$ python3 -q
>>> import numpy as np
>>> from numpy import linalg as LA
>>> np.set_printoptions(suppress=True, linewidth=120)
>>> rd = lambda a: np.round(a, 2) + 0
>>> feats = np.load("block8.npy")
>>> feats
array([[0.67, 0.  , 0.33],
       [0.  , 0.67, 0.33],
       [0.  , 0.  , 1.  ]])
>>> rng = np.random.default_rng(861)
>>> labels = rng.permutation(3)
>>> A2 = feats[:, labels] * rng.choice([-1, 1], 3)
>>> A2
array([[-0.  , -0.33, -0.67],
       [-0.67, -0.33, -0.  ],
       [-0.  , -1.  , -0.  ]])
>>> left, _, Vt = LA.svd(feats.T @ A2)
>>> labels
array([1, 2, 0])
>>> left, sig, Vt = LA.svd(A2, full_matrices=False)
>>> rd(left.T @ left)
array([[1., 0., 0.],
       [0., 1., 0.],
       [0., 0., 1.]])
>>> rd(np.cumsum(sig ** 2) / np.sum(sig ** 2))
array([0.63, 0.84, 1.  ])
>>> rd(left.T @ A2 @ Vt.T)
array([[1.15, 0.  , 0.  ],
       [0.  , 0.67, 0.  ],
       [0.  , 0.  , 0.58]])
>>> np.abs(left[:, 0]).round(6).argmax()
np.int64(2)
>>> rd(sig / sig[0])
array([1.  , 0.58, 0.5 ])
>>> f = np.array([-1, -3, -1])
>>> A2 = feats + np.outer(f, np.eye(3)[1])
>>> LA.matrix_rank(A2 - feats)
np.int64(1)
>>> LA.matrix_rank(LA.inv(A2) - LA.inv(feats), tol=1e-8)
np.int64(1)
>>> A2 = LA.inv(feats)
>>> rd(LA.cond(feats))
np.float64(1.98)
>>> rd(A2)
array([[ 1.49,  0.  , -0.49],
       [ 0.  ,  1.49, -0.49],
       [ 0.  ,  0.  ,  1.  ]])
>>> rd(LA.det(feats) * LA.det(A2))
np.float64(1.0)
>>> (np.abs(A2) > 1e-9).astype(int)
array([[1, 0, 1],
       [0, 1, 1],
       [0, 0, 1]])
>>> np.allclose(A2, feats.T)
False
>>> J = np.load("layer6.npy")
>>> J
array([[-22,  -1,   1],
       [ -2,   5,   1],
       [  2,   2,  -5]])
>>> ang = np.radians(36)
>>> r_ = np.eye(3)
>>> r_[2, 2] = r_[0, 0] = np.cos(ang)
>>> r_[2, 0], r_[0, 2] = -np.sin(ang), np.sin(ang)
>>> rd(r_)
array([[ 0.81,  0.  ,  0.59],
       [ 0.  ,  1.  ,  0.  ],
       [-0.59,  0.  ,  0.81]])
>>> A2 = J @ r_.T
>>> np.allclose(J @ J.T, A2 @ A2.T)
True
>>> np.allclose(LA.norm(J, axis=1), LA.norm(A2, axis=1))
True
>>> rd(LA.svd(J, compute_uv=False)), rd(LA.svd(A2, compute_uv=False))
(array([22.25,  5.69,  4.64]), array([22.25,  5.69,  4.64]))
>>> rd(A2)
array([[-17.21,  -1.  ,  13.74],
       [ -1.03,   5.  ,   1.98],
       [ -1.32,   2.  ,  -5.22]])
>>> rd(LA.det(r_)), rd(np.trace(r_))
(np.float64(1.0), np.float64(2.62))
